$ python -q
>>> import numpy as np
>>> import numpy.linalg as la
>>> np.set_printoptions(precision=2, suppress=True, linewidth=100)
>>> def rd(a):
...     return np.round(a, 2) + 0
... 
>>> arr = np.load("case5.npy")
>>> rd(arr)
array([[ 0.6 , -0.43, -1.42,  0.26,  0.13,  0.81,  0.07,  0.9 , -0.44],
       [-0.37, -0.59,  0.36, -0.55,  0.45, -0.09,  1.39, -0.11, -1.39],
       [ 0.7 ,  0.47,  0.73, -0.23,  0.53,  1.72,  0.49,  0.39,  0.61],
       [-0.19, -0.73, -0.57, -0.93,  0.93, -0.2 , -1.06, -0.54, -0.79],
       [ 1.01,  0.07, -0.3 , -1.12, -0.67, -0.24,  0.31, -0.71,  0.18],
       [ 1.63, -0.85,  0.02,  0.55,  1.04, -0.88, -0.01,  0.43,  1.07],
       [-0.27, -0.87,  0.89, -0.21, -0.8 ,  0.68, -0.38,  0.65, -0.67],
       [-0.24,  0.11, -0.07, -1.6 ,  0.49,  0.19,  0.23,  1.08,  1.01]])
>>> other = np.array([[0, -1, 1],
...     [1, 0, 3],
...     [-1, 0, 3],
...     [1, 2, -3],
...     [-3, -1, -2],
...     [1, 2, 1],
...     [0, 1, 0],
...     [0, -2, 0],
...     [-1, 3, 0]])
>>> la.matrix_rank(arr @ other)
np.int64(3)
>>> la.matrix_rank(np.vstack([arr, other.T]))
np.int64(9)
>>> x0 = np.array([1, 1, -3, -2, 1, 0, -2, -1, -3])
>>> rd(arr @ (2 * x0))
array([ 8.61,  2.02, -6.44, 17.25,  6.18, -5.87, -4.19, -1.66])
>>> rd(arr @ np.eye(9)[7])
array([ 0.9 , -0.11,  0.39, -0.54, -0.71,  0.43,  0.65,  1.08])
>>> rd((arr * x0).sum(axis=1))
array([ 4.31,  1.01, -3.22,  8.62,  3.09, -2.93, -2.1 , -0.83])
>>> la.norm(arr @ x0) <= la.norm(arr, 2) * la.norm(x0) + 1e-9
np.True_
>>> (arr @ x0).argmax()
np.int64(3)
>>> rd(arr @ np.ones(9))
array([ 0.48, -0.9 ,  5.4 , -4.08, -1.47,  2.98, -0.97,  1.2 ])
>>> np.sign((arr @ x0).round(6))
array([ 1.,  1., -1.,  1.,  1., -1., -1., -1.])
>>> F = np.load("arr.npy")
>>> F
array([[  0,  -2,  -3,   3,   3,  -2,  -1,   3],
       [  1,   0,  -5,   1,  -2,  -2,   1,  -4],
       [  8,   2,   9,   2,   1,  -7,  -6,  -3],
       [ -1,  -5,   0,   0,  -3,  -3,   0,  -2],
       [ -5,  -8,  -8,   1,   2,  -5,   1,  -1],
       [ -3,  -3,  -3,   0,   0,  -2,   1,  -2],
       [  0,  -1,  -1,   1,   0,  -5,   0,  -5],
       [  3,   2,   2,   1,   0,  -3,  -1,  -3],
       [  6,   0,   2,   5,  -3,  -4,  -2,   0],
       [ -1,  -4,   0,   0,   0,  -3,   0,   0],
       [  1,  -1,   0,  -1,  -1,  -4,   0,  -5],
       [  2,   1,  -1,   2,   6,  -3,  -4,   1],
       [  3,   1,  -6,   6,   2,  -3,  -1,   1],
       [  4,   2,  -3,   2,  -2,  -5,   0,  -7],
       [  3,  -2,   0,   5,   4, -10,  -5,  -4],
       [  5,  -1,   6,   2,   1,  -9,  -5,  -5],
       [  0,   0,   0,   0,   0,   0,   0,   0],
       [  0,  -2,  -3,   3,   3,  -2,  -1,   3],
       [  1,  -3,   1,   3,  -2,  -7,  -1,  -5],
       [  1,  -8,   0,   3,   0,  -6,  -2,   3],
       [  1,  -6,   3,   0,  -3,  -4,  -1,   0],
       [  7,   4,   7,   0,   3,  -5,  -5,  -3],
       [  3,   0,  -1,   4,   3,  -5,  -2,   0],
       [  3,   1,  -6,   6,   2,  -3,  -1,   1],
       [ -2,  -3,  -8,   1,  -2,  -4,   2,  -6],
       [  2,   3,   2,  -1,   3,  -1,  -3,  -2],
       [  2,   3,   2,  -1,   3,  -1,  -3,  -2],
       [  3,  -3,   5,   2,  -2,  -3,  -2,   2],
       [  1,  -2,   2,   2,  -2,  -2,  -1,   0],
       [  3,  -1,   1,   4,   4,  -5,  -5,   1]])
>>> W = np.array([[2, -2],
...     [2, 3],
...     [-2, 2],
...     [0, -3],
...     [1, -2],
...     [1, -2],
...     [0, 0],
...     [-1, -2]])
>>> b = np.array([2, 1])
>>> act = np.maximum(F @ W + b, 0)
>>> (act > 0).astype(int)
array([[1, 0],
       [1, 1],
       [1, 1],
       [0, 1],
       [0, 0],
       [0, 0],
       [1, 1],
       [1, 1],
       [1, 0],
       [0, 0],
       [1, 1],
       [1, 0],
       [1, 0],
       [1, 1],
       [1, 0],
       [0, 1],
       [1, 1],
       [1, 0],
       [0, 1],
       [0, 0],
       [0, 1],
       [1, 1],
       [1, 0],
       [1, 0],
       [1, 1],
       [1, 1],
       [1, 1],
       [0, 0],
       [0, 0],
       [1, 0]])
>>> la.matrix_rank(act)
np.int64(2)
>>> rd((act > 0).mean(axis=0))
array([0.67, 0.5 ])
>>> basis = np.array([[-4, -1, 3], [-2, -4, 5]])
>>> (act @ basis).round(6).argmax(axis=1)
array([2, 2, 2, 2, 0, 0, 2, 2, 2, 0, 2, 2, 2, 2, 2, 2, 2, 2, 2, 0, 2, 2, 2, 2, 2, 2, 2, 0, 0, 2])
>>> W @ basis
array([[ -4,   6,  -4],
       [-14, -14,  21],
       [  4,  -6,   4],
       [  6,  12, -15],
       [  0,   7,  -7],
       [  0,   7,  -7],
       [  0,   0,   0],
       [  8,   9, -13]])
>>> act @ basis
array([[  -8,   -2,    6],
       [ -60,  -22,   52],
       [ -46,  -85,  108],
       [  -8,  -16,   20],
       [   0,    0,    0],
       [   0,    0,    0],
       [ -34,  -54,   71],
       [ -60,  -64,   94],
       [ -12,   -3,    9],
       [   0,    0,    0],
       [ -46,  -78,  101],
       [ -48,  -12,   36],
       [ -80,  -20,   60],
       [-110,  -80,  135],
       [  -8,   -2,    6],
       [ -40,  -80,  100],
       [ -10,   -6,   11],
       [  -8,   -2,    6],
       [ -22,  -44,   55],
       [   0,    0,    0],
       [  -2,   -4,    5],
       [ -90, -103,  148],
       [ -32,   -8,   24],
       [ -80,  -20,   60],
       [ -34,  -12,   29],
       [ -74,  -64,  101],
       [ -74,  -64,  101],
       [   0,    0,    0],
       [   0,    0,    0],
       [  -8,   -2,    6]])
>>> d = la.norm(F[:, None] - F[None], axis=-1)
>>> la.matrix_rank(d ** 2)
np.int64(10)
>>> J = np.load("m.npy")
>>> J
array([[ -9.34,  -4.81,   2.37,  -1.97],
       [-12.42, -11.76,   0.74,  -3.58],
       [  7.  ,  12.8 ,  -9.99,  -1.46],
       [ -0.67,  -2.31,   1.03,   3.91],
       [ -1.19,   2.8 ,  -2.31,  -4.73],
       [ -3.  ,  -6.64,   7.03,   4.48],
       [ 10.72,   2.71,  -4.44, -12.16],
       [ -0.73,   3.01,  -5.49,  -6.35],
       [ -5.17,   0.73,  -1.22,   6.68],
       [-15.99,   1.2 ,   1.5 ,   7.59],
       [  5.29,  -8.2 ,   5.59,   3.62],
       [ 10.11,  23.76,  -1.83,   0.27],
       [-19.95,  -7.86,  -4.43,   0.52],
       [  8.54,  16.92,   3.85,   4.54],
       [  6.79,  13.07,   0.64,   1.7 ],
       [  5.32,  -6.59,   6.87,  -2.35],
       [ -4.54,  -3.47,   1.2 ,   8.74],
       [ -4.05, -10.77,   0.86,   4.12],
       [  9.94,   5.52,  -4.9 ,  -2.7 ],
       [ -4.77,   7.66,  -0.99,   8.96],
       [ -3.2 ,  -8.28,  -3.34,  -2.97],
       [ -1.16, -13.55,   9.66,  -5.74],
       [  4.52,  -2.98,  -3.34,   0.18],
       [  0.96,  -6.22,   4.36,   1.4 ],
       [ -9.66, -24.7 ,  -1.72,  -3.79],
       [ -8.32,   0.1 ,  -4.94,   2.04],
       [-11.76,  -3.79,  -7.85,  -4.34],
       [  1.84,   9.83,   2.04,  -3.35],
       [ -9.36,   4.1 ,  -6.45,  -4.54],
       [ -7.23,  -2.72,   6.15,  -0.99],
       [ -5.93,  -2.73,  -1.66,   0.58],
       [ -3.37,  -1.12,  -2.21,   5.4 ],
       [  3.74,  -4.95,   4.01,  -0.08],
       [  1.8 ,   5.45,  -3.73,  -3.66],
       [  1.25, -14.1 ,  -5.6 ,  -9.2 ],
       [  0.57,  -5.  ,  -3.63,  -5.49]])
>>> rd(la.norm(J, 1)), rd(la.norm(J, np.inf))
(np.float64(262.21), np.float64(39.87))
>>> rd(la.norm(J[21], 1)), rd(la.norm(J[21], np.inf))
(np.float64(30.11), np.float64(13.55))
>>> rd(la.norm(J, 2))
np.float64(62.97)
>>> rd(la.norm(J, axis=0))
array([45.56, 56.07, 27.36, 29.36])
